% ipython --no-banner

In [1]: import numpy as np

In [2]: import numpy.linalg as la

In [3]: np.set_printoptions(precision=2, suppress=True, linewidth=140, floatmode="fixed")

In [4]: rnd = lambda a: np.round(a, 2) + 0

In [5]: K = np.loadtxt("case16.csv", delimiter=",")

In [6]: print(rnd(K))
[[-0.97  2.00  7.91]
 [ 1.18  2.00  1.47]
 [ 0.96  2.00  2.13]
 [ 0.59  2.00  3.22]
 [ 2.05  2.00 -1.16]
 [ 1.59  2.00  0.23]
 [-0.90  2.00  7.69]
 [ 1.12  2.00  1.65]
 [-0.20  2.00  5.59]
 [ 1.07  2.00  1.78]
 [ 1.17  2.00  1.50]
 [ 1.74  2.00 -0.23]
 [-0.97  2.00  7.92]
 [ 0.67  2.00  2.99]
 [ 1.12  2.00  1.65]
 [ 1.11  2.00  1.67]
 [ 0.85  2.00  2.46]
 [ 1.06  2.00  1.81]
 [ 1.26  2.00  1.23]
 [-0.32  2.00  5.96]
 [ 0.36  2.00  3.91]
 [ 1.99  2.00 -0.98]
 [-0.49  2.00  6.47]
 [-0.59  2.00  6.76]
 [ 1.60  2.00  0.21]
 [ 0.53  2.00  3.42]
 [ 0.50  2.00  3.50]
 [ 2.11  2.00 -1.33]
 [ 0.03  2.00  4.90]
 [ 1.54  2.00  0.38]
 [-0.89  2.00  7.68]
 [ 1.77  2.00 -0.32]
 [ 1.99  2.00 -0.97]]

In [7]: # rank 2

In [8]: print(la.cond(K) > 100)
True

In [9]: print(la.matrix_rank(K, rtol=0.1))
2

In [10]: print([round(float(x), 2) for x in la.svd(K, compute_uv=False)[:3]])
[24.28, 10.36, 0.0]

In [11]: U, sig, VT = la.svd(K)

In [12]: print(rnd(sig))
[24.28 10.36  0.00]

In [13]: print(np.argmax(sig[:-1] / (sig[1:] + 1e-6)) + 1)
2

In [14]: A2 = U[:, :2] @ np.diag(sig[:2]) @ VT[:2]

In [15]: print(rnd(la.norm(K - A2) / la.norm(K)))
0.0

In [16]: print(rnd(la.norm(K - A2, 2)), rnd(sig[2]))
0.0 0.0

In [17]: print(la.matrix_rank(K, rtol=0.05))
2

In [18]: print(rnd(np.abs(K - A2).max()))
0.0

In [19]: rk = la.matrix_rank(K)

In [20]: print(rk)
2

In [21]: N = la.svd(K)[2][rk:].T

In [22]: print(rnd(N[:, 0] / N[np.abs(N[:, 0]).round(6).argmax(), 0]))
[ 1.00 -0.83  0.33]

In [23]: print([int(la.matrix_rank(K[:, :j + 1])) for j in range(3)])
[1, 2, 2]

In [24]: print([int(la.matrix_rank(K[:i])) for i in range(1, len(K) + 1)])
[1, 2, 2, 2, 2, 2, 2, 2, 2, 2, 2, 2, 2, 2, 2, 2, 2, 2, 2, 2, 2, 2, 2, 2, 2, 2, 2, 2, 2, 2, 2, 2, 2]

In [25]: print(la.norm(K, axis=1).argmax())
12

In [26]: print(rnd(K[28] @ K[9]))
12.77

In [27]: print(rnd(la.norm(K, axis=0)))
[ 6.92 11.49 22.73]

In [28]: U, sig, VT = la.svd(K)

In [29]: vecs = VT[:(sig > 1e-8).sum()]

In [30]: rng = np.random.default_rng(771)

In [31]: x = K[12] + -3 * K[15] + rng.integers(2) * np.eye(3)[1]

In [32]: print(rnd(x))
[-4.30 -3.00  2.90]

In [33]: print(np.allclose(vecs.T @ vecs @ x, x))
False

In [34]: print(rnd(vecs.T @ vecs))
[[ 0.45  0.46 -0.18]
 [ 0.46  0.62  0.15]
 [-0.18  0.15  0.94]]

In [35]: print(la.matrix_rank(np.vstack([K, x])))
3

In [36]: print(rnd(np.diag(vecs.T @ vecs)))
[0.45 0.62 0.94]

In [37]: print(rnd(la.norm(x - vecs.T @ vecs @ x)))
0.62

In [38]: J = np.loadtxt("test3.csv", delimiter=",")

In [39]: print(J)
[[0.00 0.00 0.00 0.00 0.00 0.00 0.00]
 [3.00 3.00 2.00 3.00 3.00 2.00 1.00]
 [3.00 3.00 2.00 3.00 3.00 2.00 1.00]
 [0.00 0.00 0.00 0.00 0.00 0.00 0.00]
 [0.00 2.00 3.00 3.00 3.00 3.00 0.00]
 [6.00 8.00 5.00 3.00 5.00 7.00 3.00]
 [0.00 0.00 0.00 0.00 0.00 0.00 0.00]
 [3.00 5.00 2.00 5.00 6.00 2.00 4.00]
 [0.00 3.00 5.00 4.00 6.00 5.00 0.00]
 [0.00 4.00 3.00 2.00 4.00 3.00 3.00]]

In [40]: # null space of dimension 1

In [41]: u = np.array([1, -2])

In [42]: print(np.array([np.convolve(row, u, "same") for row in J]))
[[  0.00   0.00   0.00   0.00   0.00   0.00   0.00]
 [  3.00  -3.00  -4.00  -1.00  -3.00  -4.00  -3.00]
 [  3.00  -3.00  -4.00  -1.00  -3.00  -4.00  -3.00]
 [  0.00   0.00   0.00   0.00   0.00   0.00   0.00]
 [  0.00   2.00  -1.00  -3.00  -3.00  -3.00  -6.00]
 [  6.00  -4.00 -11.00  -7.00  -1.00  -3.00 -11.00]
 [  0.00   0.00   0.00   0.00   0.00   0.00   0.00]
 [  3.00  -1.00  -8.00   1.00  -4.00 -10.00   0.00]
 [  0.00   3.00  -1.00  -6.00  -2.00  -7.00 -10.00]
 [  0.00   4.00  -5.00  -4.00   0.00  -5.00  -3.00]]

In [43]: print(np.correlate(J[9], J[2], "full"))
[ 0.00  4.00 11.00 20.00 29.00 34.00 45.00 52.00 41.00 33.00 27.00 18.00  9.00]

In [44]: print(np.convolve(J[9], u))
[ 0.00  4.00 -5.00 -4.00  0.00 -5.00 -3.00 -6.00]
